>>> import numpy as np
>>> from numpy import linalg as LA
>>> np.set_printoptions(suppress=True, linewidth=160)
>>> def rd(a):
...     return np.round(a, 3) + 0
... 
>>> J = np.array([[-2, 6, 1, -3], [4, -4, -2, 2], [-2, 6, -2, 6], [4, -4, 4, -4]])
>>> def softmax(z):
...     e = np.exp(z - z.max(axis=-1, keepdims=True))
...     return e / e.sum(axis=-1, keepdims=True)
... 
>>> softmax(J).sum(axis=1)
array([1., 1., 1., 1.])
>>> rd(softmax(J[3]))
array([0.5, 0. , 0.5, 0. ])
>>> att = J @ J.T / np.sqrt(4)
>>> rd(softmax(att)[3] @ J)
array([ 4., -4.,  4., -4.])
>>> rd(softmax(att))
array([[1., 0., 0., 0.],
       [0., 1., 0., 0.],
       [0., 0., 1., 0.],
       [0., 0., 0., 1.]])
>>> softmax(att).round(6).argmax(axis=1)
array([0, 1, 2, 3])
>>> rng = np.random.default_rng(634460)
>>> idx = rng.permutation(4)
>>> M2 = J[:, idx] * rng.choice([-1, 1], 4)
>>> M2
array([[ 2,  1, -3, -6],
       [-4, -2,  2,  4],
       [ 2, -2,  6, -6],
       [-4,  4, -4,  4]])
>>> Uu, _, Vh = LA.svd(J.T @ M2)
>>> rd(Uu @ Vh)
array([[-1.,  0.,  0.,  0.],
       [ 0.,  0.,  0., -1.],
       [ 0.,  1.,  0.,  0.],
       [ 0.,  0.,  1.,  0.]])
>>> idx
array([0, 2, 3, 1])
>>> W0 = np.load("test15.npy")
>>> W0
array([[4., 1., 0., 0., 0., 0., 0.],
       [0., 4., 1., 0., 0., 0., 0.],
       [0., 0., 4., 1., 0., 0., 0.],
       [0., 0., 0., 4., 1., 0., 0.],
       [0., 0., 0., 0., 4., 1., 0.],
       [0., 0., 0., 0., 0., 4., 1.],
       [0., 0., 0., 0., 0., 0., 4.]])
>>> idx = rng.permutation(7)
>>> M2 = W0[:, idx] * rng.choice([-1, 1], 7)
>>> M2
array([[-0., -0., -0.,  0., -1.,  4., -0.],
       [-0., -0., -0.,  0., -4.,  0., -1.],
       [-0., -0., -0.,  1., -0.,  0., -4.],
       [-0., -1., -0.,  4., -0.,  0., -0.],
       [-1., -4., -0.,  0., -0.,  0., -0.],
       [-4., -0., -1.,  0., -0.,  0., -0.],
       [-0., -0., -4.,  0., -0.,  0., -0.]])
>>> Uu, _, Vh = LA.svd(W0.T @ M2)
>>> rd(LA.lstsq(W0, M2)[0])
array([[ 0.,  0.,  0.,  0.,  0.,  1.,  0.],
       [ 0.,  0.,  0.,  0., -1.,  0.,  0.],
       [ 0.,  0.,  0.,  0.,  0.,  0., -1.],
       [ 0.,  0.,  0.,  1.,  0.,  0.,  0.],
       [ 0., -1.,  0.,  0.,  0.,  0.,  0.],
       [-1.,  0.,  0.,  0.,  0.,  0.,  0.],
       [ 0.,  0., -1.,  0.,  0.,  0.,  0.]])
>>> idx
array([5, 4, 6, 3, 1, 0, 2])
>>> rd(Uu @ Vh)
array([[ 0.,  0.,  0.,  0.,  0.,  1.,  0.],
       [ 0.,  0.,  0.,  0., -1.,  0.,  0.],
       [ 0.,  0.,  0.,  0.,  0.,  0., -1.],
       [ 0.,  0.,  0.,  1.,  0.,  0.,  0.],
       [ 0., -1.,  0.,  0.,  0.,  0.,  0.],
       [-1.,  0.,  0.,  0.,  0.,  0.,  0.],
       [ 0.,  0., -1.,  0.,  0.,  0.,  0.]])
